>>> import numpy as np
>>> np.set_printoptions(precision=2, suppress=True, linewidth=140)
>>> tidy = lambda a: np.round(a, 2) + 0
>>> F = np.loadtxt("run0.csv", delimiter=",")
>>> F
array([[ 5.,  5.,  5.,  5.],
       [ 5., 10., 10., 10.],
       [ 5., 10., 15., 15.],
       [ 5., 10., 15., 20.]])
>>> proj = np.triu(np.array([[-9, -1, -2, 5], [-1, -2, 6, -2], [-1, -8, -4, 3], [-6, -1, 6, 3]]), 1) + np.eye(4)
>>> B = proj @ F @ np.linalg.inv(proj)
>>> proj @ F - F @ proj
array([[ 10.,  25.,  15.,  30.],
       [ 20.,  45.,  10.,  15.],
       [ 15.,  35.,  -5.,  10.],
       [  0.,   5., -50., -50.]])
>>> tidy(np.linalg.det(B))
np.float64(625.0)
>>> np.trace(B), np.trace(F)
(np.float64(50.0), np.float64(50.0))
>>> tidy(np.poly(B))
array([   1.,  -50.,  375., -875.,  625.])
>>> cov = F.T @ F
>>> (F @ F.T).shape
(4, 4)
>>> np.allclose(cov, cov.T)
True
>>> tidy(np.linalg.svd(F, compute_uv=False) ** 2)
array([1718.46,   25.  ,    4.54,    2.  ])
>>> cov
array([[100., 175., 225., 250.],
       [175., 325., 425., 475.],
       [225., 425., 575., 650.],
       [250., 475., 650., 750.]])
>>> np.linalg.matrix_rank(cov)
np.int64(4)
>>> np.trace(cov), (F ** 2).sum()
(np.float64(1750.0), np.float64(1750.0))
>>> tidy(np.linalg.eigvalsh(cov)[::-1])
array([1718.46,   25.  ,    4.54,    2.  ])
>>> ev, vecs = np.linalg.eig(F)
>>> tidy(np.sort(np.linalg.eigvals(F.T)))
array([ 1.42,  2.13,  5.  , 41.45])
>>> tidy(np.prod(ev))
np.float64(625.0)
>>> arr = np.load("case2.npy")
>>> arr
array([[ 2.05,  3.  , -1.  ,  3.  , -1.  ],
       [-3.  ,  1.05, -1.  , -3.  , -2.  ],
       [ 1.  ,  2.  ,  3.05,  2.  ,  2.  ],
       [ 2.  , -1.  ,  2.  ,  3.05, -2.  ],
       [ 2.  ,  3.  , -1.  ,  3.  , -0.95]])
>>> arr.sum(axis=0)
array([ 4.05,  8.05,  2.05,  8.05, -3.95])
>>> np.abs(arr).max()
np.float64(3.05)
>>> tidy(np.linalg.norm(arr))
np.float64(10.81)
>>> np.linalg.rank(arr)
Traceback (most recent call last):
  File "<python-input-27>", line 1, in <module>
    np.linalg.rank(arr)
    ^^^^^^^^^^^^^^
AttributeError: module 'numpy.linalg' has no attribute 'rank'
>>> tidy(arr - arr[0])
array([[ 0.  ,  0.  ,  0.  ,  0.  ,  0.  ],
       [-5.05, -1.95,  0.  , -6.  , -1.  ],
       [-1.05, -1.  ,  4.05, -1.  ,  3.  ],
       [-0.05, -4.  ,  3.  ,  0.05, -1.  ],
       [-0.05,  0.  ,  0.  ,  0.  ,  0.05]])
>>> arr[:, 5]
Traceback (most recent call last):
  File "<python-input-29>", line 1, in <module>
    arr[:, 5]
    ~~~^^^^^^
IndexError: index 5 is out of bounds for axis 1 with size 5
>>> tidy(np.linalg.svd(arr, compute_uv=False))
array([8.41, 5.02, 3.75, 2.62, 0.03])
>>> tidy(arr.mean(axis=0))
array([ 0.81,  1.61,  0.41,  1.61, -0.79])
>>> np.unravel_index(np.abs(arr).argmax(), arr.shape)
(np.int64(2), np.int64(2))
>>> np.count_nonzero(arr)
np.int64(25)
